In [1]: import numpy as np

In [2]: np.set_printoptions(precision=2, suppress=True, linewidth=140)

In [3]: tidy = lambda a: np.round(a, 2) + 0

In [4]: M = 2 * np.eye(6) + np.eye(6, k=1)

In [5]: M
Out[5]: 
array([[2., 1., 0., 0., 0., 0.],
       [0., 2., 1., 0., 0., 0.],
       [0., 0., 2., 1., 0., 0.],
       [0., 0., 0., 2., 1., 0.],
       [0., 0., 0., 0., 2., 1.],
       [0., 0., 0., 0., 0., 2.]])

In [6]: q, Rm = np.linalg.qr(M)

In [7]: np.allclose(Rm.T @ Rm, M.T @ M)
Out[7]: True

In [8]: q
Out[8]: 
array([[ 1.,  0.,  0.,  0.,  0.,  0.],
       [-0.,  1.,  0.,  0.,  0.,  0.],
       [-0., -0.,  1.,  0.,  0.,  0.],
       [-0., -0., -0.,  1.,  0.,  0.],
       [-0., -0., -0., -0.,  1.,  0.],
       [-0., -0., -0., -0., -0.,  1.]])

In [9]: f = np.array([1, 2, 5, 0, 0, 5])

In [10]: v = np.array([2, 2, 1, 0])

In [11]: arr = np.outer(f, v)

In [12]: arr
Out[12]: 
array([[ 2,  2,  1,  0],
       [ 4,  4,  2,  0],
       [10, 10,  5,  0],
       [ 0,  0,  0,  0],
       [ 0,  0,  0,  0],
       [10, 10,  5,  0]])

In [13]: left, sig, vt = np.linalg.svd(arr)

In [14]: vecs = vt[:(sig > 1e-8).sum()]

In [15]: rng = np.random.default_rng(4270)

In [16]: vec = arr[1] + 3 * arr[2] + rng.integers(2) * np.eye(4)[1]

In [17]: vec
Out[17]: array([34., 35., 17.,  0.])

In [18]: print(np.linalg.matrix_rank(np.vstack([arr, vec])))
2

In [19]: tidy(np.linalg.norm(vec - vecs.T @ vecs @ vec))
Out[19]: np.float64(0.75)

In [20]: tidy(np.linalg.norm(arr, axis=1))
Out[20]: array([ 3.,  6., 15.,  0.,  0., 15.])

In [21]: np.linalg.norm(arr, axis=1).argmax()
Out[21]: np.int64(2)

In [22]: tidy(np.linalg.norm(arr, "nuc"))
Out[22]: np.float64(22.25)

In [23]: tidy(np.linalg.norm(arr, 2))
Out[23]: np.float64(22.25)

In [24]: left, sig, vt = np.linalg.svd(arr)

In [25]: tidy(sig)
Out[25]: array([22.25,  0.  ,  0.  ,  0.  ])

In [26]: M2 = left[:, :1] @ np.diag(sig[:1]) @ vt[:1]

In [27]: tidy(M2)
Out[27]: 
array([[ 2.,  2.,  1.,  0.],
       [ 4.,  4.,  2.,  0.],
       [10., 10.,  5.,  0.],
       [ 0.,  0.,  0.,  0.],
       [ 0.,  0.,  0.,  0.],
       [10., 10.,  5.,  0.]])

In [28]: np.linalg.matrix_rank(arr, rtol=0.05)
Out[28]: np.int64(1)

In [29]: tidy(np.linalg.norm(arr - M2, 2)), tidy(sig[1])
Out[29]: (np.float64(0.0), np.float64(0.0))
